$ ipython --no-banner

In [1]: import numpy as np

In [2]: from numpy import linalg as LA

In [3]: np.set_printoptions(precision=2, suppress=True, linewidth=100)

In [4]: J = np.loadtxt("run12.csv", delimiter=",")

In [5]: J
Out[5]: 
array([[ 0.,  2.,  2.,  2., -2.,  0.,  3.,  2.,  2.,  1.,  2.,  1.],
       [ 0.,  0.,  1.,  1.,  2.,  0.,  0.,  0.,  2.,  0.,  2.,  3.],
       [-2., -2., -2., -1., -2.,  3.,  1.,  0.,  0.,  0.,  2.,  2.],
       [-2., -2.,  1.,  0.,  1.,  3.,  3.,  3.,  3.,  0.,  3.,  2.],
       [-2., -2.,  0.,  0.,  1.,  1.,  3.,  2.,  0.,  0.,  3.,  1.],
       [ 0.,  0.,  0.,  0.,  0.,  3.,  2.,  2.,  3.,  3.,  1.,  3.],
       [ 0.,  0.,  0.,  0.,  0.,  3.,  2.,  1.,  3.,  1.,  1.,  1.],
       [ 0.,  0.,  0.,  0.,  0.,  3.,  2.,  2.,  1.,  0.,  3.,  1.],
       [ 0.,  0.,  0.,  0.,  0.,  2.,  2.,  1.,  3.,  3.,  2.,  0.],
       [ 0.,  0.,  0.,  0.,  0.,  0.,  0.,  3.,  1.,  2.,  1.,  1.],
       [ 0.,  0.,  0.,  0.,  0.,  3.,  2.,  3.,  0.,  0.,  1.,  0.],
       [ 0.,  0.,  0.,  0.,  0.,  1.,  1.,  3.,  0.,  2.,  2.,  0.]])

In [6]: w1 = np.array([[0, 2, 1],
   ...:     [2, 1, 0],
   ...:     [0, 1, 1],
   ...:     [0, 2, 0],
   ...:     [1, 1, 2],
   ...:     [2, 0, 0],
   ...:     [1, 2, 0],
   ...:     [2, 2, 1],
   ...:     [2, 0, 0],
   ...:     [2, 0, 2],
   ...:     [1, 2, 1],
   ...:     [2, 0, 1]])

In [7]: b = np.array([1, 2, 1])

In [8]: act = np.maximum(J @ w1 + b, 0)

In [9]: (act > 0).mean(axis=0)
Out[9]: array([1.  , 0.92, 0.92])

In [10]: cent = np.array([[5, 0, 2], [4, 6, 2], [3, 3, 1]])

In [11]: act @ cent
Out[11]: 
array([[206., 150.,  90.],
       [152.,  99.,  63.],
       [ 40.,   0.,  16.],
       [224., 126.,  94.],
       [133.,  99.,  57.],
       [247., 111., 101.],
       [168.,  78.,  70.],
       [185., 117.,  79.],
       [193., 102.,  80.],
       [150.,  90.,  62.],
       [151.,  99.,  65.],
       [166., 114.,  70.]])

In [12]: LA.matrix_rank(J, rtol=0.1)
Out[12]: np.int64(8)

In [13]: LA.cond(J) > 100
Out[13]: np.True_

In [14]: rng = np.random.default_rng(22)

In [15]: z = rng.permutation(12)

In [16]: z
Out[16]: array([ 5,  3,  1,  6,  8,  7, 10,  2,  9,  0,  4, 11])

In [17]: out = J[z][:, z]

In [18]: np.allclose(out, J)
Out[18]: False

In [19]: print(np.sort(np.abs(LA.eigvals(out))))
[ 0.06  0.51  0.68  1.    1.57  1.73  1.73  2.96  2.96  3.37  3.37 11.92]

In [20]: print(np.trace(out))
12.0

In [21]: np.diag(out)
Out[21]: array([ 3.,  0.,  0.,  2.,  3.,  2.,  1., -2.,  2.,  0.,  1.,  0.])

In [22]: out = np.array([[2, 0],
    ...:     [2, 1],
    ...:     [1, 0],
    ...:     [1, 0],
    ...:     [1, 2],
    ...:     [0, 0],
    ...:     [0, 1],
    ...:     [1, 1],
    ...:     [2, 1],
    ...:     [2, 0],
    ...:     [0, 1],
    ...:     [0, 0]])

In [23]: J @ out
Out[23]: 
array([[ 14.,   7.],
       [  8.,   8.],
       [-13.,  -3.],
       [  3.,  12.],
       [ -5.,   8.],
       [ 14.,   8.],
       [  9.,   7.],
       [  4.,   8.],
       [ 13.,   8.],
       [  9.,   5.],
       [  3.,   6.],
       [  7.,   6.]])

In [24]: np.einsum("ik,kj->ji", J, out)
Out[24]: 
array([[ 14.,   8., -13.,   3.,  -5.,  14.,   9.,   4.,  13.,   9.,   3.,   7.],
       [  7.,   8.,  -3.,  12.,   8.,   8.,   7.,   8.,   8.,   5.,   6.,   6.]])

In [25]: out.T @ J.T
Out[25]: 
array([[ 14.,   8., -13.,   3.,  -5.,  14.,   9.,   4.,  13.,   9.,   3.,   7.],
       [  7.,   8.,  -3.,  12.,   8.,   8.,   7.,   8.,   8.,   5.,   6.,   6.]])

In [26]: np.einsum("ij,ij->i", J, J)
Out[26]: array([39., 23., 35., 59., 33., 45., 26., 28., 31., 16., 23., 19.])

In [27]: print(np.einsum("ik,kj->ij", J, out))
[[ 14.   7.]
 [  8.   8.]
 [-13.  -3.]
 [  3.  12.]
 [ -5.   8.]
 [ 14.   8.]
 [  9.   7.]
 [  4.   8.]
 [ 13.   8.]
 [  9.   5.]
 [  3.   6.]
 [  7.   6.]]
